$ ipython --no-banner

In [1]: import numpy as np

In [2]: from numpy import linalg as LA

In [3]: np.set_printoptions(precision=3, suppress=True, linewidth=100, sign=" ")

In [4]: feats = np.loadtxt("layer10.csv", delimiter=",")

In [5]: print(feats)
[[ -2.   2.   1.  -2.]
 [ -4.   1.   2.  -2.]
 [ -5.   2.   0.   0.]
 [ -7.   4.  -2.   0.]
 [ -9.   4.  -3.  -2.]
 [-11.   2.  -3.  -2.]
 [-12.   4.  -5.  -2.]
 [-12.   3.  -7.  -4.]
 [-12.   4.  -8.  -5.]
 [-10.   6.  -8.  -6.]
 [-10.   4.  -8.  -5.]
 [-10.   6.  -8.  -7.]
 [ -9.   8.  -8.  -6.]
 [ -7.   7.  -8.  -5.]
 [ -8.   9.  -9.  -7.]
 [ -8.   8.  -7.  -6.]
 [ -7.   8.  -8.  -4.]
 [ -8.   8.  -6.  -6.]
 [ -6.   8.  -6.  -7.]
 [ -7.   9.  -6.  -6.]
 [ -6.   7.  -5.  -6.]
 [ -6.   5.  -6.  -8.]
 [ -6.   3.  -6.  -6.]
 [ -8.   4.  -8.  -6.]
 [ -6.   2.  -9.  -4.]
 [ -7.   0.  -8.  -2.]
 [ -5.   1. -10.   0.]
 [ -4.   1.  -9.  -2.]
 [ -3.   3.  -8.   0.]
 [ -5.   1.  -9.   0.]
 [ -6.   2.  -8.  -1.]
 [ -5.   3. -10.  -2.]
 [ -6.   4.  -9.  -4.]
 [ -6.   4. -10.  -6.]]

In [6]: Y = feats / np.sqrt((feats ** 2).mean(axis=1, keepdims=True))

In [7]: LA.norm(Y, axis=1)
Out[7]: 
array([ 2.,  2.,  2.,  2.,  2.,  2.,  2.,  2.,  2.,  2.,  2.,  2.,  2.,  2.,  2.,  2.,  2.,  2.,
        2.,  2.,  2.,  2.,  2.,  2.,  2.,  2.,  2.,  2.,  2.,  2.,  2.,  2.,  2.,  2.])

In [8]: LA.matrix_rank(feats - feats.mean(axis=1, keepdims=True))
Out[8]: np.int64(3)

In [9]: LA.matrix_rank(Y) == LA.matrix_rank(feats)
Out[9]: np.True_

In [10]: D = LA.norm(feats[:, None] - feats[None], axis=-1)

In [11]: D.mean(axis=1).argmax()
Out[11]: np.int64(1)

In [12]: print((D + 1e9 * np.eye(34)).round(6).argmin(axis=1))
[  1   0   1   4   5   4   5   8   7  11   8   9  15  16  12  17  13  15  19  17  18  22  21  10
  32  30  29  29  29  26  29  27  24  32]

In [13]: LA.matrix_rank(D ** 2)
Out[13]: np.int64(6)

In [14]: D[:5, :5]
Out[14]: 
array([[ 0.   ,  2.449,  3.742,  6.481,  8.307],
       [ 2.449,  0.   ,  3.162,  6.164,  7.681],
       [ 3.742,  3.162,  0.   ,  3.464,  5.745],
       [ 6.481,  6.164,  3.464,  0.   ,  3.   ],
       [ 8.307,  7.681,  5.745,  3.   ,  0.   ]])

In [15]: print(D.shape)
(34, 34)

In [16]: D[31].round(6).argsort(kind="stable")[:4]
Out[16]: array([ 31,  27,  24,  30])

In [17]: lab = feats[:, 1] > np.median(feats[:, 1])

In [18]: r0 = feats[lab].mean(axis=0) - feats[~lab].mean(axis=0)

In [19]: round((((feats - feats.mean(axis=0)) @ r0 > 0) == lab).mean(), 3)
Out[19]: np.float64(0.853)

In [20]: np.argsort(-np.abs(r0).round(6), kind="stable")
Out[20]: array([ 1,  3,  2,  0])

In [21]: lab.astype(int)
Out[21]: 
array([ 0,  0,  0,  0,  0,  0,  0,  0,  0,  1,  0,  1,  1,  1,  1,  1,  1,  1,  1,  1,  1,  1,  0,
        0,  0,  0,  0,  0,  0,  0,  0,  0,  0,  0])

In [22]: cov = np.cov(feats, rowvar=False)

In [23]: cov
Out[23]: 
array([[ 6.432, -1.981,  1.162,  2.143],
       [-1.981,  6.953, -1.248, -4.716],
       [ 1.162, -1.248,  9.529,  2.05 ],
       [ 2.143, -4.716,  2.05 ,  6.129]])

In [24]: np.polyfit(feats[:, 0], feats[:, 2], 1)
Out[24]: array([ 0.181, -5.238])

In [25]: np.argwhere(np.triu(np.abs(np.corrcoef(feats.T)) > 0.8, 1))
Out[25]: array([], shape=(0, 2), dtype=int64)

In [26]: cov.shape
Out[26]: (4, 4)

In [27]: ev, evecs = LA.eigvalsh(cov)
ValueError: too many values to unpack (expected 2)


In [28]: ev, evecs = LA.eigh(cov)

In [29]: print(np.abs(evecs[:, -1]))
[ 0.373  0.555  0.494  0.555]

In [30]: round(float(ev.sum()), 3), round(float(np.trace(cov)), 3)
Out[30]: (29.044, 29.044)

In [31]: LA.svd(cov, compute_uv=False)
Out[31]: array([ 14.111,   8.118,   5.08 ,   1.735])

In [32]: K = np.load("run16.npy")

In [33]: K
Out[33]: 
array([[ 1, -2,  4, -8],
       [ 1, -1,  1, -1],
       [ 1,  0,  0,  0],
       [ 1,  1,  1,  1],
       [ 1,  2,  4,  8],
       [ 1,  3,  9, 27],
       [ 1,  4, 16, 64]])

In [34]: Y = np.c_[K[:, :1] @ np.array([[0]]), np.array([-9, 3, -3, -7, -1, 0, 7])]

In [35]: Y
Out[35]: 
array([[ 0, -9],
       [ 0,  3],
       [ 0, -3],
       [ 0, -7],
       [ 0, -1],
       [ 0,  0],
       [ 0,  7]])

In [36]: LA.norm(LA.qr(K)[0].T @ Y, axis=0) ** 2 / ((Y ** 2).sum(axis=0) + 1e-12)
Out[36]: array([ 0.   ,  0.719])

In [37]: LA.matrix_rank(Y)
Out[37]: np.int64(1)

In [38]: print(round(LA.norm(K), 3))
73.267

In [39]: LA.svd(K, compute_uv=False)
Out[39]: array([ 72.879,   6.897,   2.67 ,   1.405])

In [40]: K.mean(axis=0)
Out[40]: array([  1.,   1.,   5.,  13.])

In [41]: print(np.abs(K).max())
64

In [42]: np.count_nonzero(K)
Out[42]: np.int64(25)

In [43]: K - K[0]
Out[43]: 
array([[ 0,  0,  0,  0],
       [ 0,  1, -3,  7],
       [ 0,  2, -4,  8],
       [ 0,  3, -3,  9],
       [ 0,  4,  0, 16],
       [ 0,  5,  5, 35],
       [ 0,  6, 12, 72]])

In [44]: K.sum(axis=0)
Out[44]: array([  7,   7,  35,  91])

In [45]: LA.matrix_rank(K)
Out[45]: np.int64(4)

In [46]: np.unravel_index(np.abs(K).argmax(), K.shape)
Out[46]: (np.int64(6), np.int64(3))

In [47]: M = np.array([[0.4, 0.4, 0.6, 0.3, -1.1, -2.6, -0.5, -0.5, -0.1],
    ...:     [-0.2, 1.1, 0.9, 0.0, 1.8, 0.6, 0.9, 1.1, -0.7],
    ...:     [-0.7, 0.3, 0.6, 1.4, 1.7, 0.0, 0.9, 0.1, 2.1],
    ...:     [0.5, 2.3, 0.5, -1.7, 0.2, -1.2, 1.2, 1.5, -0.3]])

In [48]: M[:, 5] *= 3

In [49]: M
Out[49]: 
array([[ 0.4,  0.4,  0.6,  0.3, -1.1, -7.8, -0.5, -0.5, -0.1],
       [-0.2,  1.1,  0.9,  0. ,  1.8,  1.8,  0.9,  1.1, -0.7],
       [-0.7,  0.3,  0.6,  1.4,  1.7,  0. ,  0.9,  0.1,  2.1],
       [ 0.5,  2.3,  0.5, -1.7,  0.2, -3.6,  1.2,  1.5, -0.3]])

In [50]: def softmax(z):
    ...:     e = np.exp(z - z.max(axis=-1, keepdims=True))
    ...:     return e / e.sum(axis=-1, keepdims=True)
    ...: 

In [51]: softmax(M).sum(axis=1)
Out[51]: array([ 1.,  1.,  1.,  1.])

In [52]: softmax(M[1] + 3)
Out[52]: array([ 0.032,  0.119,  0.097,  0.039,  0.239,  0.239,  0.097,  0.119,  0.02 ])

In [53]: att = M @ M.T / np.sqrt(9)

In [54]: softmax(att).round(6).argmax(axis=1)
Out[54]: array([ 0,  1,  2,  0])

In [55]: LA.norm(M, axis=1)
Out[55]: array([ 7.958,  3.324,  3.32 ,  5.046])

In [56]: round(LA.norm(M[3], 1), 3), round(float(LA.norm(M[3], np.inf)), 3)
Out[56]: (np.float64(11.8), 3.6)

In [57]: M[3] @ M[2]
Out[57]: np.float64(-0.8)

In [58]: LA.norm(M, axis=1).argmax()
Out[58]: np.int64(0)

In [59]: round(float(LA.norm(M, "nuc")), 3)
Out[59]: 17.791

In [60]: np.round(LA.norm(M) ** 2 / LA.norm(M, 2) ** 2, 3)
Out[60]: np.float64(1.371)

In [61]: np.round(LA.norm(M, 1), 3), np.round(LA.norm(M, np.inf), 3)
Out[61]: (np.float64(13.2), np.float64(11.8))

In [62]: round(float(LA.norm(M, 2)), 3)
Out[62]: 8.991

In [63]: LA.norm(M, axis=2)
AxisError: axis 2 is out of bounds for array of dimension 2


In [64]: F = np.loadtxt("m.csv", delimiter=",")

In [65]: F
Out[65]: 
array([[ 0.,  1.,  0.,  1.,  1.,  1.,  1.,  0.,  1.],
       [ 1.,  0.,  0.,  1.,  1.,  0.,  1.,  0.,  1.],
       [ 0.,  0.,  0.,  0.,  0.,  0.,  0.,  0.,  0.],
       [ 1.,  1.,  0.,  0.,  1.,  1.,  1.,  0.,  1.],
       [ 1.,  1.,  0.,  1.,  0.,  1.,  1.,  0.,  1.],
       [ 1.,  0.,  0.,  1.,  1.,  0.,  1.,  0.,  1.],
       [ 1.,  1.,  0.,  1.,  1.,  1.,  0.,  0.,  1.],
       [ 0.,  0.,  0.,  0.,  0.,  0.,  0.,  0.,  0.],
       [ 1.,  1.,  0.,  1.,  1.,  1.,  1.,  0.,  0.]])

In [66]: Y = np.array([[-4, 5],
    ...:     [8, 9],
    ...:     [-9, -5],
    ...:     [0, -1],
    ...:     [-9, -8],
    ...:     [-6, -6],
    ...:     [1, 6],
    ...:     [-5, 9],
    ...:     [-6, 6]])

In [67]: np.einsum("ij->j", F)
Out[67]: array([ 6.,  5.,  0.,  6.,  6.,  5.,  6.,  0.,  6.])

In [68]: np.einsum("ik,kj->ij", F, Y)
Out[68]: 
array([[-12.,   6.],
       [-18.,   8.],
       [  0.,   0.],
       [-16.,  12.],
       [ -7.,  19.],
       [-18.,   8.],
       [-17.,   5.],
       [  0.,   0.],
       [-10.,   5.]])

In [69]: np.vstack([F, Y.T]).shape
Out[69]: (11, 9)

In [70]: Y @ F
ValueError: matmul: Input operand 1 has a mismatch in its core dimension 0, with gufunc signature (n?,k),(k,m?)->(n?,m?) (size 9 is different from 2)


In [71]: ev, evecs = LA.eigh(F)

In [72]: x = np.array([1, 4, 5, -4, -5, 1, 1, 5, -1])

In [73]: print(np.round(evecs * np.maximum(ev, 0) @ evecs.T, 3) + 0)
[[ 0.881  0.767  0.     0.881  0.881  0.767  0.881  0.     0.881]
 [ 0.767  0.668  0.     0.767  0.767  0.668  0.767  0.     0.767]
 [ 0.     0.     0.     0.     0.     0.     0.     0.     0.   ]
 [ 0.881  0.767  0.     0.881  0.881  0.767  0.881  0.     0.881]
 [ 0.881  0.767  0.     0.881  0.881  0.767  0.881  0.     0.881]
 [ 0.767  0.668  0.     0.767  0.767  0.668  0.767  0.     0.767]
 [ 0.881  0.767  0.     0.881  0.881  0.767  0.881  0.     0.881]
 [ 0.     0.     0.     0.     0.     0.     0.     0.     0.   ]
 [ 0.881  0.767  0.     0.881  0.881  0.767  0.881  0.     0.881]]

In [74]: np.round(LA.eigvalsh(F[1:, 1:]), 3) + 0
Out[74]: array([-1.702, -1.   , -1.   , -1.   ,  0.   ,  0.   ,  0.   ,  4.702])

In [75]: np.round(x @ F @ x / (x @ x), 3), round(float(ev[0]), 3), round(ev[-1], 3)
Out[75]: (np.float64(-0.541), -1.742, np.float64(5.742))

In [76]: np.abs(F).sum(axis=1).max(), round(np.abs(ev).max(), 3)
Out[76]: (np.float64(6.0), np.float64(5.742))

In [77]: print(x @ F @ x)
-60.0

In [78]: cen = (feats - feats.mean(axis=0)) / feats.std(axis=0)

In [79]: cen.std(axis=0)
Out[79]: array([ 1.,  1.,  1.,  1.])

In [80]: np.argwhere(np.abs(cen) > 2)
Out[80]: 
array([[ 0,  0],
       [ 0,  2],
       [ 1,  2],
       [ 2,  2]])

In [81]: b = LA.lstsq(np.delete(cen, 0, axis=1), cen[:, 0])[0]

In [82]: print(np.round(1 - np.var(cen[:, 0] - np.delete(cen, 0, axis=1) @ b), 3))
0.126

In [83]: U, sig, Vh = LA.svd(F)

In [84]: np.argmax(sig[:-1] / (sig[1:] + 1e-6)) + 1
Out[84]: np.int64(6)

In [85]: Y = U[:, :6] @ np.diag(sig[:6]) @ Vh[:6]

In [86]: print(LA.matrix_rank(Y))
6

In [87]: np.round(LA.norm(F, 2) / LA.norm(F), 3)
Out[87]: np.float64(0.908)

In [88]: [round(float(x), 3) for x in LA.svd(F, compute_uv=False)[:3]]
Out[88]: [5.742, 1.742, 1.0]

In [89]: print(LA.cond(F) > 100)
True

In [90]: Y = np.array([[2]])

In [91]: cent = np.array([[-6, 5, 2, 2, -6, -4],
    ...:     [6, -3, -9, 9, 5, -5],
    ...:     [5, 2, 6, 8, -2, 3],
    ...:     [7, 4, 3, 6, 7, -5],
    ...:     [-3, -1, 3, 2, -1, -7],
    ...:     [6, -4, 1, 1, 6, -5]])

In [92]: mat = np.block([[Y, np.zeros((1, 6))], [np.zeros((6, 1)), cent]])

In [93]: mat
Out[93]: 
array([[ 2.,  0.,  0.,  0.,  0.,  0.,  0.],
       [ 0., -6.,  5.,  2.,  2., -6., -4.],
       [ 0.,  6., -3., -9.,  9.,  5., -5.],
       [ 0.,  5.,  2.,  6.,  8., -2.,  3.],
       [ 0.,  7.,  4.,  3.,  6.,  7., -5.],
       [ 0., -3., -1.,  3.,  2., -1., -7.],
       [ 0.,  6., -4.,  1.,  1.,  6., -5.]])

In [94]: np.diff(mat, axis=0)
Out[94]: 
array([[ -2.,  -6.,   5.,   2.,   2.,  -6.,  -4.],
       [  0.,  12.,  -8., -11.,   7.,  11.,  -1.],
       [  0.,  -1.,   5.,  15.,  -1.,  -7.,   8.],
       [  0.,   2.,   2.,  -3.,  -2.,   9.,  -8.],
       [  0., -10.,  -5.,   0.,  -4.,  -8.,  -2.],
       [  0.,   9.,  -3.,  -2.,  -1.,   7.,   2.]])

In [95]: mat - mat[0]
Out[95]: 
array([[ 0.,  0.,  0.,  0.,  0.,  0.,  0.],
       [-2., -6.,  5.,  2.,  2., -6., -4.],
       [-2.,  6., -3., -9.,  9.,  5., -5.],
       [-2.,  5.,  2.,  6.,  8., -2.,  3.],
       [-2.,  7.,  4.,  3.,  6.,  7., -5.],
       [-2., -3., -1.,  3.,  2., -1., -7.],
       [-2.,  6., -4.,  1.,  1.,  6., -5.]])

In [96]: LA.svd(mat, compute_uv=False)
Out[96]: array([ 21.154,  13.776,  11.528,   9.461,   5.583,   2.   ,   1.08 ])

In [97]: mat.sum(axis=1)
Out[97]: array([ 2., -7.,  3., 22., 22., -7.,  5.])
